$ ipython --no-banner

In [1]: import numpy as np

In [2]: from numpy import linalg as LA

In [3]: np.set_printoptions(suppress=True, linewidth=100)

In [4]: M2 = np.array([[-4, 5], [-7, 7]])

In [5]: m1 = np.tril(M2)

In [6]: print(m1)
[[-4  0]
 [-7  7]]

In [7]: # triangular: eigenvalues sit on the diagonal

In [8]: def softmax(z):
   ...:     e = np.exp(z - z.max(axis=-1, keepdims=True))
   ...:     return e / e.sum(axis=-1, keepdims=True)
   ...: 

In [9]: print(np.round(softmax(10 * m1[0]), 3) + 0)
[0. 1.]

In [10]: print(np.round(softmax(m1[0] + -2), 3))
[0.018 0.982]

In [11]: S = m1 @ m1.T / np.sqrt(2)

In [12]: print(softmax(S).round(6).argmax(axis=1))
[1 1]

In [13]: print(np.round(softmax(S)[0] @ m1, 3))
[-6.999  6.999]

In [14]: print(np.round(softmax(S), 3) + 0)
[[0. 1.]
 [0. 1.]]

In [15]: O = m1.astype(float).copy()

In [16]: for j in range(2):
    ...:     O[:, j] -= O[:, :j] @ (O[:, :j].T @ O[:, j])
    ...:     O[:, j] /= LA.norm(O[:, j])
    ...: 

In [17]: print(O.round(3))
[[-0.496 -0.868]
 [-0.868  0.496]]

In [18]: print(np.round(O.T @ O, 3) + 0)
[[1. 0.]
 [0. 1.]]

In [19]: print(np.round(O.T @ m1, 3) + 0)
[[ 8.062 -6.078]
 [ 0.     3.473]]

In [20]: x0 = np.array([4, 5])

In [21]: print(np.round(LA.norm(x0), 3), round(float(LA.norm(O @ x0)), 3))
6.403 6.403

In [22]: print([p for p in range(1, 25) if np.allclose(LA.matrix_power(O, p), np.eye(2))])
[2, 4, 6, 8, 10, 12, 14, 16, 18, 20, 22, 24]

In [23]: print(round(float(LA.det(O)), 3))
-1.0

In [24]: rng = np.random.default_rng(988)

In [25]: labels = rng.permutation(2)

In [26]: print(labels)
[0 1]

In [27]: M2 = m1[labels][:, labels]

In [28]: print(np.trace(M2))
3

In [29]: print(M2)
[[-4  0]
 [-7  7]]

In [30]: Uu, sigma, VT = LA.svd(M2, full_matrices=False)

In [31]: print(np.round(VT @ VT.T, 3) + 0)
[[1. 0.]
 [0. 1.]]

In [32]: print(np.round(np.cumsum(sigma ** 2) / np.sum(sigma ** 2), 3))
[0.936 1.   ]

In [33]: print((sigma > 1e-8).sum())
2

In [34]: print(np.round(Uu.T @ M2 @ VT.T, 3) + 0)
[[10.327  0.   ]
 [ 0.     2.711]]

In [35]: print(np.round(np.abs(VT[0]), 3))
[0.762 0.648]

In [36]: print(np.round(sigma / sigma[0], 3))
[1.    0.263]

In [37]: print(np.abs(Uu[:, 0]).round(6).argmax())
1

In [38]: E = np.loadtxt("block4.csv", delimiter=",")

In [39]: print(E)
[[-0.565 -0.744 -0.988]
 [-0.04  -0.06  -0.159]
 [ 0.159  0.235  0.565]
 [ 0.38   0.537  0.922]
 [ 0.197  0.291  0.664]
 [ 0.478  0.653  0.969]
 [-0.235 -0.345 -0.744]
 [ 0.414  0.578  0.943]
 [ 0.345  0.493  0.894]
 [-0.345 -0.493 -0.894]
 [-0.537 -0.716 -0.984]]

In [40]: cen = E - E.mean(axis=0)

In [41]: evecs = LA.svd(cen)[2][:2]

In [42]: M2 = cen - cen @ evecs.T @ evecs

In [43]: print(round(float(LA.norm(M2) / LA.norm(cen)), 3))
0.003

In [44]: print(np.round(np.cov(cen @ evecs.T, rowvar=False), 3) + 0)
[[1.17  0.   ]
 [0.    0.008]]

In [45]: print(np.round(np.diag(evecs.T @ evecs), 3))
[0.433 0.572 0.995]

In [46]: print(np.round(M2.std(axis=0), 3) + 0)
[0.002 0.002 0.   ]

In [47]: print(LA.norm(M2, axis=1).round(6).argmax())
2

In [48]: print(np.round((cen @ evecs.T).std(axis=0), 3))
[1.031 0.087]

In [49]: C2 = E.T @ E

In [50]: print((E @ E.T).shape)
(11, 11)

In [51]: print(round(np.trace(C2), 3), np.round((E ** 2).sum(), 3))
11.935 11.935

In [52]: x0 = np.array([1, 2, 1])

In [53]: rhs = E @ x0

In [54]: print(np.round(LA.lstsq(E, rhs)[0], 3))
[1. 2. 1.]

In [55]: print(np.round(LA.solve(E.T @ E, E.T @ rhs), 3))
[1. 2. 1.]

In [56]: rhs = rhs + 0.1 * rng.normal(size=11)

In [57]: print(rhs.round(3))
[-3.259 -0.425  1.26   2.398  1.561  2.75  -1.773  2.42   2.138 -2.233 -2.809]

In [58]: b, *_ = LA.lstsq(E, rhs)

In [59]: print(b.round())
[ 18. -13.   3.]

In [60]: print(round(float(LA.norm(rhs - E @ b)), 3))
0.262

In [61]: print(b.round(3))
[ 18.374 -13.391   2.75 ]

In [62]: C2 = np.cov(E, rowvar=False)

In [63]: print(C2.shape)
(3, 3)

In [64]: print(np.argwhere(np.triu(np.abs(np.corrcoef(E.T)) > 0.8, 1)))
[[0 1]
 [0 2]
 [1 2]]

In [65]: print(np.median(E, axis=0))
[0.159 0.235 0.565]

In [66]: feats = np.load("arr.npy")

In [67]: print(feats)
[[ 2  2 -2  2]
 [-1  1 -1 -1]
 [ 2 -1 -1 -2]
 [-2 -2 -2 -2]]

In [68]: t3 = np.stack([feats, -3 * feats, feats[::-1]])

In [69]: print((t3 @ feats.T).shape)
(3, 4, 4)

In [70]: print(np.round(LA.det(t3), 3))
[  -64. -5184.   -64.]

In [71]: print(np.round(LA.norm(t3, axis=(1, 2)), 3))
[ 6.782 20.347  6.782]

In [72]: print(np.einsum("bij,cij->bc", t3, t3))
[[  46 -138  -16]
 [-138  414   48]
 [ -16   48   46]]

In [73]: M2 = feats / LA.norm(feats, axis=1, keepdims=True)

In [74]: C2 = M2 @ M2.T

In [75]: print(np.argwhere(np.triu(np.abs(C2) > 0.95, 1)))
[]

In [76]: print(feats @ feats)
[[-6  4 -8  2]
 [-3  2  4  1]
 [ 7  8  2 11]
 [-2  0 12  6]]

In [77]: print(np.allclose(feats @ feats.T, feats.T @ feats))
False

In [78]: print(LA.matrix_power(feats, 3))
[[-36  -4  12  -4]
 [ -2 -10  -2 -18]
 [-12  -2 -46 -20]
 [  8 -28 -20 -40]]

In [79]: A = np.vander(np.arange(3) - 1, 3, increasing=True)

In [80]: print(A)
[[ 1 -1  1]
 [ 1  0  0]
 [ 1  1  1]]

In [81]: x0 = np.array([-3, 3, -2])

In [82]: rhs = A @ x0

In [83]: b, lr = np.zeros(3), 1 / LA.norm(A, 2) ** 2

In [84]: for i in range(150):
    ...:     b -= lr * A.T @ (A @ b - rhs)
    ...:     if i % 50 == 0: print(i, round(LA.norm(A @ b - rhs), 3))
    ...: 
0 2.388
50 0.001
100 0.0

In [85]: print(round(float(LA.cond(A)), 3))
3.226

In [86]: print(np.round(np.poly(A), 3))
[ 1. -2.  1. -2.]

In [87]: print(np.einsum("ij,ji->", A, A))
2

In [88]: print(np.einsum("ii->", A))
2

In [89]: print(np.round(LA.det(2 * A), 3), round(float(LA.det(A)), 3))
16.0 2.0

In [90]: M2 = A + rng.integers(-2, 3, (3, 2)) @ rng.integers(-2, 3, (2, 3))

In [91]: print(M2)
[[ 0  0  3]
 [ 0 -2  1]
 [ 1  4  2]]

In [92]: print(np.abs(M2 - A).sum(axis=1))
[4 4 4]

In [93]: w, evecs = LA.eig(M2)

In [94]: print(w.round(3))
[ 3.562 -0.562 -3.   ]

In [95]: print(np.round(M2 @ evecs[:, 0] - w[0] * evecs[:, 0], 3) + 0)
[0. 0. 0.]

In [96]: O, r_ = LA.qr(A)

In [97]: print(np.trace(O @ O.T))
3.0

In [98]: print(np.round(O.T @ O, 3) + 0)
[[1. 0. 0.]
 [0. 1. 0.]
 [0. 0. 1.]]

In [99]: print(O.shape, r_.shape)
(3, 3) (3, 3)

In [100]: M = np.load("run4.npy")

In [101]: print(M)
[[ 0.02   0.04   0.04 ]
 [ 0.09   0.178  0.178]
 [-0.07  -0.139 -0.139]
 [-0.188 -0.363 -0.363]
 [ 0.01   0.02   0.02 ]
 [-0.05  -0.1   -0.1  ]
 [ 0.254  0.478  0.478]
 [ 0.06   0.119  0.119]
 [ 0.11   0.217  0.217]
 [-0.149 -0.291 -0.291]
 [-0.03  -0.06  -0.06 ]
 [ 0.197  0.38   0.38 ]
 [-0.119 -0.235 -0.235]
 [-0.01  -0.02  -0.02 ]
 [-0.07  -0.139 -0.139]
 [-0.02  -0.04  -0.04 ]
 [ 0.02   0.04   0.04 ]
 [-0.11  -0.217 -0.217]
 [-0.09  -0.178 -0.178]
 [ 0.06   0.119  0.119]
 [-0.04  -0.08  -0.08 ]
 [-0.02  -0.04  -0.04 ]
 [ 0.03   0.06   0.06 ]
 [ 0.08   0.159  0.159]
 [ 0.     0.     0.   ]
 [ 0.09   0.178  0.178]]

In [102]: # row 14 repeats row 2

In [103]: cen = M - M.mean(axis=0)

In [104]: evecs = LA.svd(cen)[2][:2]

In [105]: M2 = cen - cen @ evecs.T @ evecs

In [106]: print(round(float(LA.norm(M2) / LA.norm(cen)), 3))
0.0

In [107]: print(np.round(np.diag(evecs.T @ evecs), 3))
[1.  0.5 0.5]

In [108]: print(np.round((cen @ evecs.T).std(axis=0), 3))
[0.289 0.002]

In [109]: labels = M[:, 1] > np.median(M[:, 1])

In [110]: f = M[labels].mean(axis=0) - M[~labels].mean(axis=0)

In [111]: print(np.argsort(-np.abs(f).round(6), kind="stable"))
[1 2 0]

In [112]: print(f.round(3))
[0.153 0.299 0.299]

In [113]: print(labels.astype(int))
[1 1 0 0 1 0 1 1 1 0 0 1 0 0 0 0 1 0 0 1 0 0 1 1 1 1]

In [114]: print(((M - M.mean(axis=0)) @ f > 0).astype(int))
[1 1 0 0 1 0 1 1 1 0 0 1 0 0 0 0 1 0 0 1 0 0 1 1 0 1]

In [115]: cen = M - M.mean(axis=0)

In [116]: Uu, sigma, VT = LA.svd(cen, full_matrices=False)

In [117]: print(round((sigma ** 2).sum() ** 2 / (sigma ** 4).sum(), 3))
1.0

In [118]: print(sigma.round(3) + 0)
[1.472 0.009 0.   ]

In [119]: Uu, sigma, VT = LA.svd(M)

In [120]: evecs = VT[:(sigma > 1e-8).sum()]

In [121]: x0 = M[2] + -2 * M[0] + rng.integers(2) * np.eye(3)[0]

In [122]: print(x0.round(3))
[-0.11  -0.219 -0.219]

In [123]: print(np.round(evecs.T @ evecs, 3) + 0)
[[1.  0.  0. ]
 [0.  0.5 0.5]
 [0.  0.5 0.5]]

In [124]: print(LA.matrix_rank(np.vstack([M, x0])))
2

In [125]: J = np.load("dump.npy")

In [126]: print(J.round(3))
[[ 0.285 -0.285  0.203  0.285]
 [-0.285  0.285 -0.203 -0.285]
 [ 0.203 -0.203  0.145  0.203]
 [ 0.285 -0.285  0.203  0.285]]

In [127]: w, evecs = LA.eigh(J)

In [128]: x0 = np.array([0, 2, 2, 1])

In [129]: print((np.sign(evecs[:, -1].round(6)) == np.sign(evecs[0, -1].round(6))).astype(int))
[1 0 1 1]

In [130]: print(round(float(x0 @ J @ x0), 3))
0.052

In [131]: print(np.round(evecs * np.maximum(w, 0) @ evecs.T, 3))
[[ 0.285 -0.285  0.203  0.285]
 [-0.285  0.285 -0.203 -0.285]
 [ 0.203 -0.203  0.145  0.203]
 [ 0.285 -0.285  0.203  0.285]]

In [132]: print(round(float(np.abs(J).sum(axis=1).max()), 3), round(float(np.abs(w).max()), 3))
1.058 1.0

In [133]: print(np.round(LA.eigvalsh(J[1:, 1:]), 3) + 0)
[0.    0.    0.715]
